$ python -q
>>> import numpy as np
>>> import numpy.linalg as la
>>> np.set_printoptions(precision=4, suppress=True, linewidth=100, sign=" ")
>>> mat = np.loadtxt("case19.csv", delimiter=",")
>>> mat
array([[ 9.,  9.,  7.],
       [ 9.,  9.,  9.],
       [ 7.,  9.,  9.]])
>>> ev, evecs = la.eigh(mat)
>>> la.eigvalsh(mat + 3 * np.eye(3))
array([  2.2996,   5.    ,  28.7004])
>>> np.unique(ev.round(6) + 0, return_counts=True)[1]
array([ 1,  1,  1])
>>> evecs @ np.diag(ev) @ evecs.T
array([[ 9.,  9.,  7.],
       [ 9.,  9.,  9.],
       [ 7.,  9.,  9.]])
>>> np.round(evecs.T @ evecs, 4) + 0
array([[ 1.,  0.,  0.],
       [ 0.,  1.,  0.],
       [ 0.,  0.,  1.]])
>>> la.svd(mat, compute_uv=False)
array([ 25.7004,   2.    ,   0.7004])
>>> (ev > 1e-8).sum(), (ev < -1e-8).sum()
(np.int64(2), np.int64(1))
>>> ev
array([-0.7004,  2.    , 25.7004])
>>> la.eigvalsh(mat @ mat)
array([   0.4905,    4.    ,  660.5095])
>>> np.round(evecs.T @ mat @ evecs, 4) + 0
array([[-0.7004,  0.    ,  0.    ],
       [ 0.    ,  2.    ,  0.    ],
       [ 0.    ,  0.    , 25.7004]])
>>> A2 = la.inv(mat)
>>> (np.abs(A2) > 1e-9).astype(int)
array([[ 0,  1,  1],
       [ 1,  1,  1],
       [ 1,  1,  0]])
>>> round(la.det(mat) * la.det(A2), 4)
np.float64(1.0)
>>> round(la.cond(mat), 4)
np.float64(36.695)
>>> arr = np.load("data.npy")
>>> arr
array([[ 1.,  1.,  0.,  1.,  2.,  2.],
       [ 0.,  2.,  2.,  2.,  1., -1.],
       [ 0., -2., -2., -1.,  0.,  3.],
       [-2.,  2.,  2., -1.,  1., -1.],
       [ 2.,  1.,  0.,  1., -1., -2.],
       [ 0.,  0.,  0.,  0.,  0., -1.]])
>>> u = np.array([0, 1, -2, -2, 0, 1])
>>> A2 = arr + np.outer(u, np.eye(6)[0])
>>> A2
array([[ 1.,  1.,  0.,  1.,  2.,  2.],
       [ 1.,  2.,  2.,  2.,  1., -1.],
       [-2., -2., -2., -1.,  0.,  3.],
       [-4.,  2.,  2., -1.,  1., -1.],
       [ 2.,  1.,  0.,  1., -1., -2.],
       [ 1.,  0.,  0.,  0.,  0., -1.]])
